In [1]: import numpy as np

In [2]: np.set_printoptions(precision=2, suppress=True, linewidth=100, sign=" ")

In [3]: mat = np.loadtxt("test18.csv", delimiter=",")

In [4]: mat
Out[4]: 
array([[ 0.,  0.,  0.,  0.,  0.,  0.,  0.,  0.,  0.,  0.,  0.],
       [ 0.,  0.,  0., -1.,  0.,  0.,  0.,  0.,  0.,  0.,  0.],
       [ 0.,  0.,  2.,  0.,  0.,  0.,  0.,  0.,  0.,  0.,  0.],
       [ 0.,  0.,  0.,  0.,  0.,  0.,  0., -2.,  0.,  0.,  0.],
       [ 0.,  0.,  0.,  0.,  0.,  0.,  0.,  0., -2.,  0.,  0.],
       [ 1.,  0.,  0.,  0.,  0.,  0.,  0.,  0.,  0.,  0.,  0.],
       [ 0.,  0.,  0.,  0.,  0.,  0.,  0.,  0.,  0.,  0.,  0.],
       [ 0.,  0.,  0.,  0.,  0.,  0., -1.,  0.,  0.,  0.,  0.],
       [ 0.,  0.,  0.,  0.,  0.,  0.,  0.,  0.,  0.,  0.,  1.],
       [ 0.,  0.,  0.,  0., -1.,  0.,  0.,  0.,  0.,  0.,  0.],
       [ 0., -2.,  0.,  0.,  0.,  0.,  0.,  0.,  0.,  0.,  0.]])

In [5]: Uu, s, VT = np.linalg.svd(mat)

In [6]: print(s)
[ 2.  2.  2.  2.  1.  1.  1.  1.  1.  0.  0.]

In [7]: np.argmax(s[:-1] / (s[1:] + 1e-6)) + 1
Out[7]: np.int64(9)

In [8]: out = Uu[:, :9] @ np.diag(s[:9]) @ VT[:9]

In [9]: np.round(np.linalg.norm(mat - out) / np.linalg.norm(mat), 2)
Out[9]: np.float64(0.0)

In [10]: f = np.array([0, 6, 5, 8])

In [11]: rng = np.random.default_rng(276937)

In [12]: arr = np.outer(rng.normal(size=46), f) + 0.1 * rng.normal(size=(46, 4))

In [13]: print(arr.round(2) + 0)
[[ -0.01  -0.04   0.02  -0.18]
 [ -0.06  -4.69  -4.06  -6.2 ]
 [ -0.1   -4.35  -3.54  -5.6 ]
 [  0.02   0.27   0.37   0.75]
 [ -0.08  -1.18  -1.02  -1.22]
 [ -0.05  -4.26  -3.46  -5.49]
 [ -0.02   2.3    1.98   3.15]
 [  0.06  11.61   9.75  15.32]
 [ -0.05  -9.45  -7.75 -12.54]
 [  0.01   8.56   7.25  11.55]
 [  0.16   6.02   4.98   8.25]
 [  0.09  10.32   8.65  13.76]
 [ -0.08   1.18   0.87   1.65]
 [  0.03  10.71   8.86  14.07]
 [ -0.02   9.98   8.37  13.55]
 [  0.05  -4.97  -4.41  -6.53]
 [ -0.24  -0.88  -0.83  -1.18]
 [  0.08   4.76   4.03   6.51]
 [  0.05  -4.41  -3.61  -5.57]
 [ -0.02   0.52   0.51   0.65]
 [  0.    -3.07  -2.69  -4.19]
 [ -0.12  -4.89  -3.87  -6.6 ]
 [ -0.11 -13.09 -10.71 -17.21]
 [ -0.03   1.46   1.22   1.92]
 [ -0.05   7.1    5.73   9.33]
 [  0.     5.19   4.38   7.09]
 [ -0.18   6.22   5.43   8.48]
 [  0.16   1.69   1.31   2.15]
 [ -0.04  -3.59  -2.86  -4.83]
 [  0.09   4.68   3.74   6.04]
 [ -0.1   -7.61  -6.18 -10.36]
 [  0.03  -1.95  -1.67  -2.66]
 [  0.04 -10.59  -8.67 -13.9 ]
 [ -0.07   9.49   7.94  12.53]
 [ -0.09  -0.7   -0.71  -1.13]
 [  0.05   8.28   6.88  11.09]
 [  0.08   2.01   1.42   2.56]
 [  0.13  -1.13  -1.05  -1.68]
 [  0.04  -4.07  -3.2   -5.62]
 [ -0.06   9.02   7.57  12.13]
 [  0.1   -2.12  -1.69  -2.8 ]
 [ -0.17  -1.95  -1.51  -2.54]
 [ -0.08   2.11   1.85   2.72]
 [  0.04   4.1    3.49   5.64]
 [ -0.1   -0.13  -0.28  -0.17]
 [ -0.07  -6.27  -5.25  -8.48]]

In [14]: O, evecs = np.linalg.qr(arr[:, :1])[0], np.linalg.qr(arr[:, 1:])[0]

In [15]: s = np.linalg.svd(O.T @ evecs, compute_uv=False)

In [16]: print((s > 0.9).sum())
0

In [17]: np.degrees(np.arccos(s.clip(0, 1)))
Out[17]: array([ 71.87])

In [18]: np.round(np.linalg.norm(O @ O.T - evecs @ evecs.T, 2), 2)
Out[18]: np.float64(1.0)

In [19]: feats = np.loadtxt("w.csv", delimiter=",")

In [20]: feats
Out[20]: 
array([[-1.4 , -1.9 , -0.5 ,  1.6 , -1.1 , -0.4 , -0.1 ,  1.7 ,  0.9 ,  0.49, -0.6 ],
       [ 2.3 , -0.3 ,  0.2 , -1.1 , -0.4 ,  1.7 , -0.1 , -0.9 ,  0.  , -0.17,  0.4 ],
       [ 0.1 ,  1.1 , -1.3 ,  0.9 , -1.5 , -1.4 , -0.1 ,  1.2 ,  0.2 ,  1.27,  1.2 ],
       [-1.5 , -1.  ,  0.7 ,  0.  , -1.8 , -0.7 , -0.2 , -0.1 ,  0.8 , -0.77, -1.  ],
       [ 0.5 ,  0.6 , -1.1 , -0.7 ,  0.8 , -1.4 , -0.3 , -2.5 , -0.1 ,  1.1 ,  0.3 ],
       [ 1.1 , -0.1 ,  0.9 ,  0.9 ,  0.  , -0.5 , -1.6 ,  0.9 ,  1.6 , -0.75,  1.8 ],
       [ 1.1 , -2.3 , -2.5 ,  0.8 , -0.9 , -0.9 , -0.1 , -0.1 ,  1.5 ,  2.45,  0.4 ],
       [-0.1 ,  0.  , -1.8 , -1.1 ,  0.7 , -1.1 , -0.2 , -0.4 ,  0.4 ,  1.78,  0.1 ],
       [ 0.2 , -1.1 , -0.8 ,  1.6 , -1.4 ,  0.6 , -1.3 ,  1.  ,  0.2 ,  0.81, -1.3 ],
       [ 1.2 ,  0.  ,  0.3 ,  0.2 , -0.8 ,  0.1 , -0.7 , -0.7 ,  1.8 , -0.39,  0.9 ],
       [-0.3 , -2.  ,  1.2 ,  0.7 , -1.1 , -0.7 ,  0.4 ,  1.1 ,  0.8 , -1.18,  1.2 ],
       [-0.6 , -1.  ,  0.9 ,  0.5 , -0.6 , -1.8 ,  0.9 , -1.2 , -0.9 , -0.85, -0.3 ],
       [ 0.7 ,  0.3 , -0.3 ,  1.  , -1.  ,  0.8 ,  1.9 , -0.9 ,  1.2 ,  0.34, -1.3 ],
       [ 0.3 ,  0.2 ,  0.9 ,  1.5 , -0.4 ,  1.9 , -1.3 , -1.1 ,  2.4 , -0.84,  1.3 ],
       [ 1.8 ,  0.4 ,  0.1 , -1.8 , -0.9 ,  0.9 ,  0.4 ,  0.1 , -0.7 , -0.09,  0.4 ],
       [-1.1 , -0.2 ,  0.9 , -1.1 ,  1.4 , -0.5 ,  0.5 , -1.3 ,  2.1 , -0.93, -0.2 ],
       [ 1.3 ,  0.1 , -1.1 ,  0.9 ,  0.4 ,  0.5 , -0.1 , -1.2 ,  0.9 ,  1.1 , -3.3 ],
       [-1.5 , -0.7 ,  0.2 , -1.1 , -0.9 ,  0.3 ,  2.7 , -1.5 ,  0.7 , -0.26,  0.3 ],
       [ 0.  ,  0.3 ,  2.3 , -0.1 ,  0.9 ,  1.  ,  0.  , -0.4 ,  0.5 , -2.28,  0.9 ],
       [ 1.9 , -1.2 ,  1.  ,  0.2 ,  0.1 , -0.4 , -2.  , -0.8 ,  1.2 , -0.98, -0.3 ],
       [ 0.1 ,  0.  , -0.2 ,  0.3 , -0.7 ,  0.9 ,  1.3 ,  0.2 ,  0.1 ,  0.2 , -1.9 ],
       [-0.5 ,  0.4 ,  0.1 , -1.1 ,  0.3 ,  2.1 ,  0.3 ,  2.1 ,  3.6 , -0.08,  0.  ],
       [-1.5 ,  0.3 , -0.2 , -0.7 ,  0.5 ,  1.5 ,  1.  , -0.1 , -0.4 ,  0.2 ,  0.8 ]])

In [21]: labels = feats[:, 9] > np.median(feats[:, 9])

In [22]: f = feats[labels].mean(axis=0) - feats[~labels].mean(axis=0)

In [23]: np.argsort(-np.abs(f).round(6), kind="stable")
Out[23]: array([  2,   9,  10,   7,   3,   6,   0,   1,   8,   4,   5])

In [24]: labels.astype(int)
Out[24]: array([ 1,  0,  1,  0,  1,  0,  1,  1,  1,  0,  0,  0,  1,  0,  0,  0,  1,  0,  0,  0,  1,  1,  1])

In [25]: ((feats - feats.mean(axis=0)) @ f > 0).astype(int)
Out[25]: array([ 1,  0,  1,  0,  1,  0,  1,  1,  1,  0,  0,  0,  1,  0,  0,  0,  1,  0,  0,  0,  1,  1,  1])

In [26]: K = np.load("sample1.npy")

In [27]: K
Out[27]: 
array([[ 1,  8,  1,  1,  9,  1,  6,  2],
       [ 8,  1,  8,  1,  1,  9,  1,  6],
       [ 1,  8,  1,  8,  1,  1,  9,  1],
       [ 1,  1,  8,  1,  8,  1,  1,  9],
       [ 9,  1,  1,  8,  1,  8,  1,  1],
       [ 1,  9,  1,  1,  8,  1,  8,  1],
       [ 6,  1,  9,  1,  1,  8,  1,  8],
       [ 2,  6,  1,  9,  1,  1,  8,  1]])

In [28]: # symmetric

In [29]: t3 = np.stack([K, 2 * K, K[::-1]])

In [30]: np.linalg.matrix_rank(t3)
Out[30]: array([ 8,  8,  8])

In [31]: t3.shape
Out[31]: (3, 8, 8)

In [32]: np.linalg.norm(t3, axis=(1, 2))
Out[32]: array([ 41.62,  83.23,  41.62])

In [33]: print(np.einsum("bij,cij->bc", t3, t3))
[[ 1732  3464  1160]
 [ 3464  6928  2320]
 [ 1160  2320  1732]]

In [34]: print(np.linalg.matrix_rank(t3.reshape(3, -1)))
2

In [35]: X = np.loadtxt("dump.csv", delimiter=",")

In [36]: print(X)
[[  0.1   -0.05  -6.12   0.02   1.11]
 [ -0.1   -0.07  -1.4    0.03   8.7 ]
 [  0.68  -0.02   1.62   0.05 -11.11]
 [  0.31  -0.02   4.53   0.04  -2.63]
 [ -0.24  -0.05   0.84   0.    -2.86]
 [  1.16  -0.03   0.39  -0.02   0.91]
 [  0.47   0.     2.19   0.01   4.34]
 [ -0.12  -0.02   0.81   0.    -3.99]
 [ -0.1    0.07   0.55  -0.01   3.55]
 [  0.45  -0.12   2.69   0.01   0.41]
 [  0.27   0.11   4.15   0.   -11.01]
 [  0.04  -0.07   1.24   0.01   8.44]
 [ -0.12  -0.05   2.98  -0.01   2.68]
 [  0.51  -0.17  -0.12  -0.02  12.14]
 [ -0.04  -0.18  -0.39  -0.01  -6.14]
 [ -0.74   0.06   2.11   0.02 -16.03]
 [ -0.07   0.1   -0.49   0.01  -4.3 ]
 [  0.73  -0.07   0.54   0.01 -25.23]
 [ -0.43  -0.08  -0.04   0.   -13.46]
 [  0.04   0.02   0.04   0.02   2.71]
 [  0.6   -0.03   1.17   0.   -10.88]
 [ -0.3    0.09   1.45  -0.01   3.62]]

In [37]: proj = X @ np.linalg.solve(X.T @ X, X.T)

In [38]: print(np.diag(proj))
[ 0.46  0.26  0.39  0.36  0.07  0.39  0.12  0.03  0.05  0.19  0.27  0.13  0.17  0.32  0.31  0.34
  0.1   0.46  0.26  0.07  0.14  0.1 ]

In [39]: np.linalg.matrix_rank(np.eye(22) - proj)
Out[39]: np.int64(17)

In [40]: proj @ X[:, 2]
Out[40]: 
array([-6.12, -1.4 ,  1.62,  4.53,  0.84,  0.39,  2.19,  0.81,  0.55,  2.69,  4.15,  1.24,  2.98,
       -0.12, -0.39,  2.11, -0.49,  0.54, -0.04,  0.04,  1.17,  1.45])

In [41]: np.allclose(proj @ proj, proj)
Out[41]: True

In [42]: Ac = X - X.mean(axis=0)

In [43]: Uu, s, VT = np.linalg.svd(Ac, full_matrices=False)

In [44]: np.searchsorted(np.cumsum(s ** 2) / (s ** 2).sum(), 0.9) + 1
Out[44]: np.int64(1)

In [45]: np.round(s ** 2 / (s ** 2).sum(), 2) + 0
Out[45]: array([ 0.95,  0.05,  0.  ,  0.  ,  0.  ])

In [46]: (np.sign(Uu[:, 0]) == np.sign(Uu[0, 0])).astype(int)
Out[46]: array([ 1,  1,  0,  0,  0,  1,  1,  0,  1,  1,  0,  1,  1,  1,  0,  0,  0,  0,  0,  1,  0,  1])

In [47]: np.linalg.matrix_rank(Ac)
Out[47]: np.int64(5)

In [48]: print(np.round(np.abs(VT[-1]), 2) + 0)
[ 0.    0.03  0.    1.    0.  ]

In [49]: np.round(Ac.mean(axis=0), 2) + 0
Out[49]: array([ 0.,  0.,  0.,  0.,  0.])

In [50]: np.round((s ** 2).sum() ** 2 / (s ** 4).sum(), 2)
Out[50]: np.float64(1.11)

In [51]: np.abs(Uu[:, 0]).argmax()
Out[51]: np.int64(17)

In [52]: out = np.c_[X[:, :2] @ np.array([[0, 0], [2, 2]]), np.array([3, 2, 0, 2, 0, 1, 3, 3, 1, 3, 2, 2, 3, 3, 2, 1, 2, 2, 2, 2, 2, 0])]

In [53]: out
Out[53]: 
array([[-0.1 , -0.1 ,  3.  ],
       [-0.14, -0.14,  2.  ],
       [-0.04, -0.04,  0.  ],
       [-0.04, -0.04,  2.  ],
       [-0.1 , -0.1 ,  0.  ],
       [-0.06, -0.06,  1.  ],
       [ 0.  ,  0.  ,  3.  ],
       [-0.04, -0.04,  3.  ],
       [ 0.14,  0.14,  1.  ],
       [-0.24, -0.24,  3.  ],
       [ 0.22,  0.22,  2.  ],
       [-0.14, -0.14,  2.  ],
       [-0.1 , -0.1 ,  3.  ],
       [-0.34, -0.34,  3.  ],
       [-0.36, -0.36,  2.  ],
       [ 0.12,  0.12,  1.  ],
       [ 0.2 ,  0.2 ,  2.  ],
       [-0.14, -0.14,  2.  ],
       [-0.16, -0.16,  2.  ],
       [ 0.04,  0.04,  2.  ],
       [-0.06, -0.06,  2.  ],
       [ 0.18,  0.18,  0.  ]])

In [54]: np.linalg.matrix_rank(np.c_[X, out])
Out[54]: np.int64(6)

In [55]: np.linalg.matrix_rank(out)
Out[55]: np.int64(2)

In [56]: Ac = (X - X.mean(axis=0)) / X.std(axis=0)

In [57]: Ac.std(axis=0)
Out[57]: array([ 1.,  1.,  1.,  1.,  1.])

In [58]: np.argwhere(np.abs(Ac) > 2)
Out[58]: 
array([[  0,   2],
       [  2,   3],
       [  5,   0],
       [ 15,   0],
       [ 17,   4]])

In [59]: c = np.linalg.lstsq(np.delete(Ac, 4, axis=1), Ac[:, 4])[0]

In [60]: np.abs(c).argmax()
Out[60]: np.int64(3)

In [61]: round(1 - np.var(Ac[:, 4] - np.delete(Ac, 4, axis=1) @ c), 2)
Out[61]: np.float64(0.08)

In [62]: M = np.loadtxt("x.csv", delimiter=",")

In [63]: print(M)
[[-0.5  -0.6   1.45]
 [-0.8   0.2   2.37]
 [ 0.4  -1.3  -1.33]
 [ 0.2   0.7  -0.67]
 [ 0.    0.5   0.16]
 [-0.5  -0.2   1.37]
 [ 1.   -0.6  -3.06]
 [-1.1   0.2   3.4 ]
 [-1.7   0.6   5.06]
 [-1.1  -0.9   3.39]
 [-0.4   1.5   1.1 ]
 [ 1.2   1.5  -3.64]
 [ 1.6   0.5  -4.73]
 [-3.   -0.7   8.99]
 [-0.2   0.2   0.72]
 [ 1.1  -0.9  -3.12]
 [-1.    1.1   3.08]
 [-0.2  -1.1   0.58]
 [-0.7   1.7   2.1 ]
 [ 0.7   0.4  -2.04]
 [-0.5   0.7   1.43]
 [-0.5   0.2   1.65]
 [-1.1   1.5   3.2 ]
 [ 0.4  -0.5  -1.15]
 [-0.2   0.    0.57]
 [ 0.9  -0.8  -2.6 ]
 [-0.6  -0.1   1.91]
 [-0.3  -0.2   0.8 ]
 [-0.1  -0.5   0.26]
 [ 0.5   0.   -1.41]
 [ 1.9   0.9  -5.78]
 [-0.6  -1.6   1.71]
 [-0.3  -0.9   1.04]
 [-1.   -0.2   3.06]
 [ 0.3  -1.2  -0.8 ]
 [ 1.3  -1.5  -3.98]
 [-0.9  -0.6   2.56]
 [ 0.3   1.3  -0.83]
 [-1.   -0.5   3.  ]
 [ 2.7  -0.4  -7.95]
 [ 0.9  -0.1  -2.66]
 [ 0.   -1.6  -0.08]
 [ 1.    1.   -3.08]
 [ 0.9   1.   -2.67]
 [-1.8   0.6   5.53]
 [-1.2   0.1   3.51]]

In [64]: dist = np.linalg.norm(M[:, None] - M[None], axis=-1)

In [65]: dist[43].round(6).argsort(kind="stable")[:4]
Out[65]: array([ 43,  42,  19,  40])

In [66]: np.linalg.matrix_rank(dist ** 2)
Out[66]: np.int64(5)

In [67]: print(np.flatnonzero(dist[43] < dist.mean() / 2))
[  6  11  15  19  25  29  37  40  42  43]
